$ ipython --no-banner

In [1]: import numpy as np

In [2]: np.set_printoptions(suppress=True, linewidth=200)

In [3]: W0 = np.load("case4.npy")

In [4]: print(W0)
[[ -3.99   -9.976 -12.01 ]
 [ -1.987  -4.993  -6.023]
 [ -1.985  -5.03   -6.017]
 [ -6.027 -15.018 -18.003]]

In [5]: u = np.array([-3, 0])

In [6]: np.round(np.correlate(W0[1], W0[3], "full"), 3)
Out[6]: array([ 35.772, 119.73 , 195.393, 120.546,  36.301])

In [7]: np.argsort(-np.linalg.norm(W0, axis=0).round(6), kind="stable")[:3]
Out[7]: array([2, 1, 0])

In [8]: B = W0 / np.linalg.norm(W0, axis=1, keepdims=True)

In [9]: G = B @ B.T

In [10]: np.round(np.linalg.norm(B, axis=1), 3)
Out[10]: array([1., 1., 1., 1.])

In [11]: G.round(3)
Out[11]: 
array([[1., 1., 1., 1.],
       [1., 1., 1., 1.],
       [1., 1., 1., 1.],
       [1., 1., 1., 1.]])

In [12]: np.round(np.degrees(np.arccos(np.clip(G[3, 2], -1, 1))), 3)
Out[12]: np.float64(0.221)

In [13]: B = np.array([[3, 3], [3, 0], [1, 0]])

In [14]: B.T @ W0.T
Out[14]: 
array([[-53.908, -26.963, -27.062, -81.138],
       [-11.97 ,  -5.961,  -5.955, -18.081]])

In [15]: W0 @ B
Out[15]: 
array([[-53.908, -11.97 ],
       [-26.963,  -5.961],
       [-27.062,  -5.955],
       [-81.138, -18.081]])

In [16]: print(np.linalg.matrix_rank(np.vstack([W0, B.T])))
3

In [17]: np.einsum("ik,kj->ij", W0, B)
Out[17]: 
array([[-53.908, -11.97 ],
       [-26.963,  -5.961],
       [-27.062,  -5.955],
       [-81.138, -18.081]])

In [18]: rng = np.random.default_rng(98882)

In [19]: B = W0 + rng.integers(-2, 3, (4, 1)) @ rng.integers(-2, 3, (1, 3))

In [20]: B.round(3)
Out[20]: 
array([[ -1.99 ,  -5.976, -10.01 ],
       [ -3.987,  -8.993,  -8.023],
       [ -3.985,  -9.03 ,  -8.017],
       [ -8.027, -19.018, -20.003]])

In [21]: np.round(np.linalg.svd(B - W0, compute_uv=False), 3) + 0
Out[21]: array([9.798, 0.   , 0.   ])

In [22]: M = np.load("run6.npy")

In [23]: print(M)
[[  5  -7 -10  14]
 [  5   4 -10  -8]
 [  0   0 -15  21]
 [  0   0 -15 -12]]

In [24]: x0 = np.array([-1, -2, 1, 1])

In [25]: y = M @ x0

In [26]: print(y)
[ 13 -31   6 -27]

In [27]: np.round(np.linalg.solve(M, y), 3)
Out[27]: array([-1., -2.,  1.,  1.])

In [28]: B = M / np.linalg.norm(M, axis=1, keepdims=True)

In [29]: G = B @ B.T

In [30]: np.argwhere(np.triu(np.abs(G) > 0.95, 1))
Out[30]: array([], shape=(0, 2), dtype=int64)

In [31]: np.round(np.degrees(np.arccos(np.clip(G[1, 2], -1, 1))), 3)
Out[31]: np.float64(92.792)

In [32]: np.round(np.linalg.norm(B, axis=1), 3)
Out[32]: array([1., 1., 1., 1.])

In [33]: print(G.round(3))
[[ 1.    -0.054  0.894 -0.049]
 [-0.054  1.    -0.049  0.894]
 [ 0.894 -0.049  1.    -0.054]
 [-0.049  0.894 -0.054  1.   ]]

In [34]: round(float(np.linalg.det(M.T)), 3)
Out[34]: 27225.0

In [35]: np.round(np.poly(M), 3)
Out[35]: array([    1.,    18.,   307., -2970., 27225.])

In [36]: np.round(np.linalg.det(2 * M), 3), round(float(np.linalg.det(M)), 3)
Out[36]: (np.float64(435600.0), 27225.0)

In [37]: np.kron(np.eye(2, dtype=int), M)
Out[37]: 
array([[  5,  -7, -10,  14,   0,   0,   0,   0],
       [  5,   4, -10,  -8,   0,   0,   0,   0],
       [  0,   0, -15,  21,   0,   0,   0,   0],
       [  0,   0, -15, -12,   0,   0,   0,   0],
       [  0,   0,   0,   0,   5,  -7, -10,  14],
       [  0,   0,   0,   0,   5,   4, -10,  -8],
       [  0,   0,   0,   0,   0,   0, -15,  21],
       [  0,   0,   0,   0,   0,   0, -15, -12]])

In [38]: print(round(float(np.linalg.det(M[::-1])), 3))
27225.0

In [39]: np.round(np.linalg.eigvals(M), 3)
Out[39]: array([  4.5 +5.895j,   4.5 -5.895j, -13.5+17.685j, -13.5-17.685j])

In [40]: data = np.array([[2, -1, -1], [6, -3, 4], [-2, 1, 5], [-2, 1, 4]])

In [41]: data
Out[41]: 
array([[ 2, -1, -1],
       [ 6, -3,  4],
       [-2,  1,  5],
       [-2,  1,  4]])

In [42]: # rank 2

In [43]: rank = np.linalg.matrix_rank(data)

In [44]: rank
Out[44]: np.int64(2)

In [45]: N = np.linalg.svd(data)[2][rank:].T

In [46]: [int(np.linalg.matrix_rank(data[:i])) for i in range(1, len(data) + 1)]
Out[46]: [1, 2, 2, 2]

In [47]: np.round(N[:, 0] / N[np.abs(N[:, 0]).round(6).argmax(), 0], 3) + 0
Out[47]: array([0.5, 1. , 0. ])

In [48]: np.linalg.matrix_rank(data.T @ data), np.linalg.matrix_rank(data @ data.T)
Out[48]: (np.int64(2), np.int64(2))

In [49]: [int(np.linalg.matrix_rank(np.delete(data, i, axis=0))) for i in range(4)]
Out[49]: [2, 2, 2, 2]

In [50]: B = data / np.linalg.norm(data, axis=1, keepdims=True)

In [51]: G = B @ B.T

In [52]: (G - 2 * np.eye(4)).round(6).argmax(axis=1)
Out[52]: array([1, 0, 3, 2])

In [53]: G[2].round(3)
Out[53]: array([-0.745,  0.117,  1.   ,  0.996])

In [54]: theta = np.radians(30)

In [55]: Rm = np.eye(3)

In [56]: Rm[0, 0] = Rm[1, 1] = np.cos(theta)

In [57]: Rm[0, 1], Rm[1, 0] = -np.sin(theta), np.sin(theta)

In [58]: Rm.round(3)
Out[58]: 
array([[ 0.866, -0.5  ,  0.   ],
       [ 0.5  ,  0.866,  0.   ],
       [ 0.   ,  0.   ,  1.   ]])

In [59]: B = data @ Rm.T

In [60]: print(np.round(np.linalg.svd(data, compute_uv=False), 3) + 0, np.round(np.linalg.svd(B, compute_uv=False), 3) + 0)
[7.974 7.377 0.   ] [7.974 7.377 0.   ]

In [61]: B.round(3)
Out[61]: 
array([[ 2.232,  0.134, -1.   ],
       [ 6.696,  0.402,  4.   ],
       [-2.232, -0.134,  5.   ],
       [-2.232, -0.134,  4.   ]])

In [62]: np.allclose(data @ data.T, B @ B.T)
Out[62]: True

In [63]: round(float(np.linalg.det(Rm)), 3), round(float(np.trace(Rm)), 3)
Out[63]: (1.0, 2.732)

In [64]: np.round(np.abs(B - data).max(axis=0), 3)
Out[64]: array([0.696, 3.402, 0.   ])

In [65]: m1 = np.array([[0, 5, 0],
    ...:     [0, 8, 3],
    ...:     [0, 8, 3],
    ...:     [0, 11, 6],
    ...:     [0, 11, 6],
    ...:     [0, 7, 2],
    ...:     [0, 7, 2],
    ...:     [0, 6, 1],
    ...:     [0, 11, 6],
    ...:     [0, 7, 2],
    ...:     [0, 4, 0],
    ...:     [0, 5, 0],
    ...:     [1, 3, 0],
    ...:     [0, 6, 1],
    ...:     [0, 7, 2],
    ...:     [1, 3, 0],
    ...:     [0, 7, 2],
    ...:     [0, 10, 5],
    ...:     [0, 6, 1],
    ...:     [0, 9, 4]])

In [66]: m1
Out[66]: 
array([[ 0,  5,  0],
       [ 0,  8,  3],
       [ 0,  8,  3],
       [ 0, 11,  6],
       [ 0, 11,  6],
       [ 0,  7,  2],
       [ 0,  7,  2],
       [ 0,  6,  1],
       [ 0, 11,  6],
       [ 0,  7,  2],
       [ 0,  4,  0],
       [ 0,  5,  0],
       [ 1,  3,  0],
       [ 0,  6,  1],
       [ 0,  7,  2],
       [ 1,  3,  0],
       [ 0,  7,  2],
       [ 0, 10,  5],
       [ 0,  6,  1],
       [ 0,  9,  4]])

In [67]: # row 2 repeats row 1

In [68]: dist = np.linalg.norm(m1[:, None] - m1[None], axis=-1)

In [69]: dist.shape
Out[69]: (20, 20)

In [70]: np.unravel_index(dist.round(6).argmax(), dist.shape)
Out[70]: (np.int64(3), np.int64(12))

In [71]: np.round(np.linalg.norm(m1, axis=1), 3)
Out[71]: array([ 5.   ,  8.544,  8.544, 12.53 , 12.53 ,  7.28 ,  7.28 ,  6.083, 12.53 ,  7.28 ,  4.   ,  5.   ,  3.162,  6.083,  7.28 ,  3.162,  7.28 , 11.18 ,  6.083,  9.849])

In [72]: np.linalg.matrix_rank(dist ** 2)
Out[72]: np.int64(5)

In [73]: dist[0].round(3)
Out[73]: array([0.   , 4.243, 4.243, 8.485, 8.485, 2.828, 2.828, 1.414, 8.485, 2.828, 1.   , 0.   , 2.236, 1.414, 2.828, 2.236, 2.828, 7.071, 1.414, 5.657])

In [74]: Ac = m1 - m1.mean(axis=0)

In [75]: left, sv, Vt = np.linalg.svd(Ac, full_matrices=False)

In [76]: np.round(np.abs(Vt[-1]), 3)
Out[76]: array([0.818, 0.401, 0.412])

In [77]: sv.round(3)
Out[77]: array([14.033,  1.968,  0.382])

In [78]: np.round(Ac.mean(axis=0), 3) + 0
Out[78]: array([0., 0., 0.])

In [79]: round(float((sv ** 2).sum() ** 2 / (sv ** 4).sum()), 3)
Out[79]: 1.041

In [80]: x0 = np.array([-1, 1, 0])

In [81]: m1 * x0
Out[81]: 
array([[ 0,  5,  0],
       [ 0,  8,  0],
       [ 0,  8,  0],
       [ 0, 11,  0],
       [ 0, 11,  0],
       [ 0,  7,  0],
       [ 0,  7,  0],
       [ 0,  6,  0],
       [ 0, 11,  0],
       [ 0,  7,  0],
       [ 0,  4,  0],
       [ 0,  5,  0],
       [-1,  3,  0],
       [ 0,  6,  0],
       [ 0,  7,  0],
       [-1,  3,  0],
       [ 0,  7,  0],
       [ 0, 10,  0],
       [ 0,  6,  0],
       [ 0,  9,  0]])

In [82]: print(np.sign((m1 @ x0).round(6)))
[1 1 1 1 1 1 1 1 1 1 1 1 1 1 1 1 1 1 1 1]

In [83]: print((m1 @ x0).argmax())
3

In [84]: print(m1 @ (2 * x0))
[10 16 16 22 22 14 14 12 22 14  8 10  4 12 14  4 14 20 12 18]

In [85]: print(m1 @ np.eye(3)[0])
[0. 0. 0. 0. 0. 0. 0. 0. 0. 0. 0. 0. 1. 0. 0. 1. 0. 0. 0. 0.]
